$ ipython --no-banner

In [1]: import numpy as np

In [2]: np.set_printoptions(precision=2, suppress=True, linewidth=200, legacy="1.25")

In [3]: rd = lambda a: np.round(a, 2) + 0

In [4]: A = np.loadtxt("out19.csv", delimiter=",")

In [5]: print(A)
[[ -0.1   1.7  -1.7  -0.8   1.7  -1.1  -0.8   1.2   1.4]
 [ -0.7   1.5  -2.6   1.   -1.2  -0.5   0.2   0.5  -0.6]
 [ -1.    0.3  -0.8  -0.4  -0.4   1.   -2.3  -0.9  -0.9]
 [  1.1   0.    2.6   2.4   0.3  -1.8  -1.7   0.6  -0.5]
 [ -1.    2.3   1.9  -1.1  -0.8  -0.3  -0.3  -0.8   1. ]
 [  0.3   0.2  -1.4   0.5  -0.3   2.    1.1  -0.2   0.1]
 [ -0.4   1.1   1.4   0.3   0.3  -0.2  -1.6  -0.4  -0.8]
 [ -1.6   0.2  -0.2  -1.5  -1.2   0.8  -2.   -0.2  -0.6]
 [ -0.9   0.3   0.9  -0.6  -0.3  -0.6   1.6   0.6  -0.1]
 [  0.6   0.7   1.    0.4   0.1   0.4   1.4   0.6   0.7]
 [  0.6  -1.5   0.7   1.    0.8   0.8  -0.7   1.1   0.3]
 [ -0.8   2.    0.3   0.1   0.6  -1.2   1.5  -0.1  -0.5]
 [  0.2   1.   -1.8  -0.1  -0.3   0.1   0.3   1.3   0.1]
 [ -0.2  -0.2  -1.1   1.2   1.8   0.6  -1.4  -0.2  -0.7]
 [ -8.   -4.    4.  -20.   12.   19.   -7.    0.    7. ]
 [  1.4  -0.3   2.8   1.4   0.9   0.8  -0.1  -0.6   1.3]
 [ -0.4   1.    0.6   0.2  -0.7  -1.3  -0.4  -1.8   0.6]
 [ -0.5   0.2   0.3  -1.   -1.8  -0.3   0.9  -0.3   0.2]
 [ -0.2  -0.6  -1.2  -2.   -0.3   0.8   0.1  -1.3  -2.1]
 [ -0.7   0.4  -1.5  -0.7   1.1  -1.6   1.2  -0.3  -1.4]
 [ -0.4   0.9   0.    0.    1.5   0.3   0.3   0.2  -2.6]
 [  1.5  -2.2  -2.4   0.    0.4  -0.7  -0.6   1.9  -1.6]
 [ -0.1  -0.7   1.7   0.2  -0.3   1.4  -0.6   0.5  -0.4]
 [ -1.   -0.7   0.5  -0.6  -1.2  -1.    1.1   0.8  -0.1]
 [ -0.4   1.    1.9  -0.2   1.    2.4   0.1  -0.4   0. ]]

In [6]: Xs = A - A.mean(axis=0)

In [7]: V = np.linalg.svd(Xs)[2][:1]

In [8]: A2 = Xs - Xs @ V.T @ V

In [9]: rd(A2.std(axis=0))
Out[9]: array([0.73, 1.02, 1.48, 0.83, 0.96, 0.73, 1.06, 0.83, 0.96])

In [10]: X = np.loadtxt("m.csv", delimiter=",")

In [11]: X
Out[11]: 
array([[  9.78,  12.4 ,  -8.19, -10.77,  -3.13],
       [-10.15,  13.47,   7.24,  -4.5 , -26.79],
       [ 15.73,  36.45,  -6.85,  -6.06,   4.38],
       [-22.41,  27.07,  17.06,  -3.24,   7.14],
       [ -4.03,  -0.86,  -6.5 ,   0.94,  16.39],
       [  0.57, -21.24,   6.19,   3.75,   8.17],
       [  3.23,   1.79,   5.01,   2.3 , -20.3 ],
       [-12.68,   1.18,  19.11,   3.48, -14.62],
       [  0.52,  -7.56, -12.49,   6.98,  -0.92],
       [  2.04,   9.42,   7.98,   1.65,   5.65],
       [-15.58,  15.16,   1.14,  -7.53, -18.98],
       [  1.  , -36.74,   4.7 ,   4.57,  13.59],
       [ -5.4 ,  21.39,   2.6 ,  -4.59, -32.47],
       [ -5.28,  -8.01,  -2.6 ,   0.34,  -9.34],
       [-16.4 ,  20.29,   5.58,  -2.61,  -6.27],
       [  5.55,  -5.1 ,   6.58,  13.48, -12.91],
       [ 15.78, -12.89,  -7.94,   0.22,  12.4 ],
       [-12.01,   7.37,   4.18,   3.53,   4.53],
       [ -1.46, -28.04,  -6.  ,   5.44,  18.57],
       [ -3.62,  -8.22,   6.65,  13.52,  -1.72],
       [ 15.89,  -0.95,  -8.81,   0.54,  13.52]])

In [12]: A2 = np.c_[X[:, :3] @ np.array([[2, 0, 3], [2, 1, 1], [1, 3, 2]]), np.array([3, 2, 1, -3, 0, 2, -1, 1, -2, 0, 3, 3, -3, 0, -2, 2, -1, -1, 0, -1, -2])]

In [13]: rd(A2)
Out[13]: 
array([[ 36.17, -12.17,  25.36,   3.  ],
       [ 13.88,  35.19,  -2.5 ,   2.  ],
       [ 97.51,  15.9 ,  69.94,   1.  ],
       [ 26.38,  78.25,  -6.04,  -3.  ],
       [-16.28, -20.36, -25.95,   0.  ],
       [-35.15,  -2.67,  -7.15,   2.  ],
       [ 15.05,  16.82,  21.5 ,  -1.  ],
       [ -3.89,  58.51,   1.36,   1.  ],
       [-26.57, -45.03, -30.98,  -2.  ],
       [ 30.9 ,  33.36,  31.5 ,   0.  ],
       [  0.3 ,  18.58, -29.3 ,   3.  ],
       [-66.78, -22.64, -24.34,   3.  ],
       [ 34.58,  29.19,  10.39,  -3.  ],
       [-29.18, -15.81, -29.05,   0.  ],
       [ 13.36,  37.03, -17.75,  -2.  ],
       [  7.48,  14.64,  24.71,   2.  ],
       [ -2.16, -36.71,  18.57,  -1.  ],
       [ -5.1 ,  19.91, -20.3 ,  -1.  ],
       [-65.  , -46.04, -44.42,   0.  ],
       [-17.03,  11.73,  -5.78,  -1.  ],
       [ 21.07, -27.38,  29.1 ,  -2.  ]])

In [14]: np.linalg.matrix_rank(np.c_[X, A2])
Out[14]: 6

In [15]: rd(np.linalg.norm(np.linalg.qr(X)[0].T @ A2, axis=0) ** 2 / ((A2 ** 2).sum(axis=0) + 1e-12))
Out[15]: array([1.  , 1.  , 1.  , 0.27])

In [16]: rd(np.linalg.lstsq(X, A2[:, 0])[0])
Out[16]: array([2., 2., 1., 0., 0.])

In [17]: print(np.linalg.matrix_rank(A2))
4

In [18]: feats = np.load("test17.npy")

In [19]: feats
Out[19]: 
array([[1, 0, 0, 0, 0, 0, 0, 0, 0, 0],
       [2, 1, 0, 0, 0, 0, 0, 0, 0, 0],
       [2, 3, 1, 0, 0, 0, 0, 0, 0, 0],
       [8, 5, 1, 1, 0, 0, 0, 0, 0, 0],
       [3, 5, 2, 4, 1, 0, 0, 0, 0, 0],
       [3, 1, 4, 9, 6, 1, 0, 0, 0, 0],
       [5, 6, 4, 1, 9, 7, 1, 0, 0, 0],
       [3, 4, 9, 4, 2, 0, 5, 1, 0, 0],
       [7, 0, 0, 8, 9, 6, 3, 2, 1, 0],
       [5, 0, 9, 1, 4, 3, 6, 9, 3, 1]])

In [20]: gram = feats.T @ feats

In [21]: (feats @ feats.T).shape
Out[21]: (10, 10)

In [22]: gram
Out[22]: 
array([[199, 108, 120, 125, 155,  95,  71,  62,  22,   5],
       [108, 113,  82,  56,  73,  43,  26,   4,   0,   0],
       [120,  82, 200,  94, 116,  59, 103,  90,  27,   9],
       [125,  56,  94, 180, 151,  67,  51,  29,  11,   1],
       [155,  73, 116, 151, 219, 135,  70,  56,  21,   4],
       [ 95,  43,  59,  67, 135,  95,  43,  39,  15,   3],
       [ 71,  26, 103,  51,  70,  43,  71,  65,  21,   6],
       [ 62,   4,  90,  29,  56,  39,  65,  86,  29,   9],
       [ 22,   0,  27,  11,  21,  15,  21,  29,  10,   3],
       [  5,   0,   9,   1,   4,   3,   6,   9,   3,   1]])

In [23]: rd(np.linalg.svd(feats, compute_uv=False) ** 2)
Out[23]: array([757.65, 164.01, 111.95,  79.78,  47.92,   8.41,   4.25,   0.03,   0.  ,   0.  ])

In [24]: np.diag(gram)
Out[24]: array([199, 113, 200, 180, 219,  95,  71,  86,  10,   1])

In [25]: np.allclose(gram, gram.T)
Out[25]: True

In [26]: feats @ feats
Out[26]: 
array([[  1,   0,   0,   0,   0,   0,   0,   0,   0,   0],
       [  4,   1,   0,   0,   0,   0,   0,   0,   0,   0],
       [ 10,   6,   1,   0,   0,   0,   0,   0,   0,   0],
       [ 28,  13,   2,   1,   0,   0,   0,   0,   0,   0],
       [ 52,  36,   8,   8,   1,   0,   0,   0,   0,   0],
       [106,  89,  29,  42,  12,   1,   0,   0,   0,   0],
       [ 86,  81,  55, 101,  60,  14,   1,   0,   0,   0],
       [ 95,  95,  46,  21,  49,  35,  10,   1,   0,   0],
       [144, 117,  80, 117,  85,  33,  16,   4,   1,   0],
       [135, 127, 144, 111, 125,  66,  66,  24,   6,   1]])

In [27]: np.linalg.matrix_rank(feats - feats[0, 0] * np.eye(10))
Out[27]: 9

In [28]: np.prod(np.diag(feats)), rd(np.linalg.det(feats))
Out[28]: (1, 1.0)

In [29]: print(rd(np.sort(np.linalg.eigvals(feats))))
[1. 1. 1. 1. 1. 1. 1. 1. 1. 1.]
